$ python3 -q
>>> import numpy as np
>>> from numpy import linalg as LA
>>> np.set_printoptions(precision=4, suppress=True, linewidth=200, sign=" ")
>>> B = np.array([[4], [4], [0]])
>>> cent = np.array([[1, 7]])
>>> rng = np.random.default_rng(644889)
>>> X = B @ cent + 0.1 * rng.normal(size=(3, 2))
>>> X
array([[ 3.884 , 27.8408],
       [ 3.8971, 28.0421],
       [ 0.0991, -0.0276]])
>>> P = X @ LA.solve(X.T @ X, X.T)
>>> P
array([[ 0.5017,  0.4948,  0.072 ],
       [ 0.4948,  0.5087, -0.0715],
       [ 0.072 , -0.0715,  0.9896]])
>>> np.diag(P)
array([ 0.5017,  0.5087,  0.9896])
>>> P @ X[:, 0]
array([ 3.884 ,  3.8971,  0.0991])
>>> np.round(LA.eigvalsh(P), 4) + 0
array([ 0.,  1.,  1.])
>>> np.round((np.eye(3) - P) @ X, 4) + 0
array([[ 0.,  0.],
       [ 0.,  0.],
       [ 0.,  0.]])
>>> [round(float(x), 4) for x in LA.svd(X, compute_uv=False)[:3]]
[39.8967, 0.1025]
>>> round(float(LA.norm(X, 2) / LA.norm(X)), 4)
1.0
>>> np.argsort(-LA.norm(X, axis=0).round(6), kind="stable")[:3]
array([ 1,  0])
>>> LA.cond(X) > 100
np.True_
>>> LA.matrix_rank(X, rtol=0.1)
np.int64(1)
>>> x = np.array([1, -5])
>>> y = X @ x
>>> np.round(LA.pinv(X) @ X, 4) + 0
array([[ 1.,  0.],
       [ 0.,  1.]])
>>> try:
...     LA.solve(X, y)
... except LA.LinAlgError as e:
...     print("failed:", e)
... 
failed: Last 2 dimensions of the array must be square
>>> y = y + 0.1 * rng.normal(size=3)
>>> y
array([-135.3495, -136.3842,    0.2479])
>>> beta, *_ = LA.lstsq(X, y)
>>> [round(float(LA.norm(LA.solve(X.T @ X + lam * np.eye(2), X.T @ y))), 2) for lam in (0, 1, 10, 100)]
[5.15, 4.81, 4.79, 4.53]
>>> np.round(X.T @ (y - X @ beta), 4) + 0
array([ 0.,  0.])
>>> M = np.load("m.npy")
>>> M
array([[ 9,  3, -4],
       [ 9, -5, -8],
       [ 0, -6,  4]])
>>> def softmax(z):
...     e = np.exp(z - z.max(axis=-1, keepdims=True))
...     return e / e.sum(axis=-1, keepdims=True)
... 
>>> softmax(10 * X[2])
array([ 0.7803,  0.2197])
>>> softmax(X[2] + -2)
array([ 0.5317,  0.4683])
>>> softmax(X[2])
array([ 0.5317,  0.4683])
>>> att = X @ X.T / np.sqrt(2)
>>> softmax(att)[2] @ X
array([  2.3802,  16.7994])
>>> softmax(att).round(6).argmax(axis=1)
array([ 1,  1,  2])
>>> softmax(att + np.triu(np.full(att.shape, -np.inf), 1))
array([[ 1.    ,  0.    ,  0.    ],
       [ 0.0175,  0.9825,  0.    ],
       [ 0.3013,  0.3004,  0.3984]])
>>> P = np.triu(np.array([[4, 1, 5], [1, 1, 4], [3, 3, 0]]), 1) + np.eye(3)
>>> B = P @ M @ LA.inv(P)
>>> B
array([[ 18., -50., 118.],
       [  9., -38., 115.],
       [  0.,  -6.,  28.]])
>>> P @ M - M @ P
array([[  9., -44., -45.],
       [  0., -33.,  -9.],
       [  0.,   0.,  24.]])
>>> LA.matrix_rank(B)
np.int64(3)
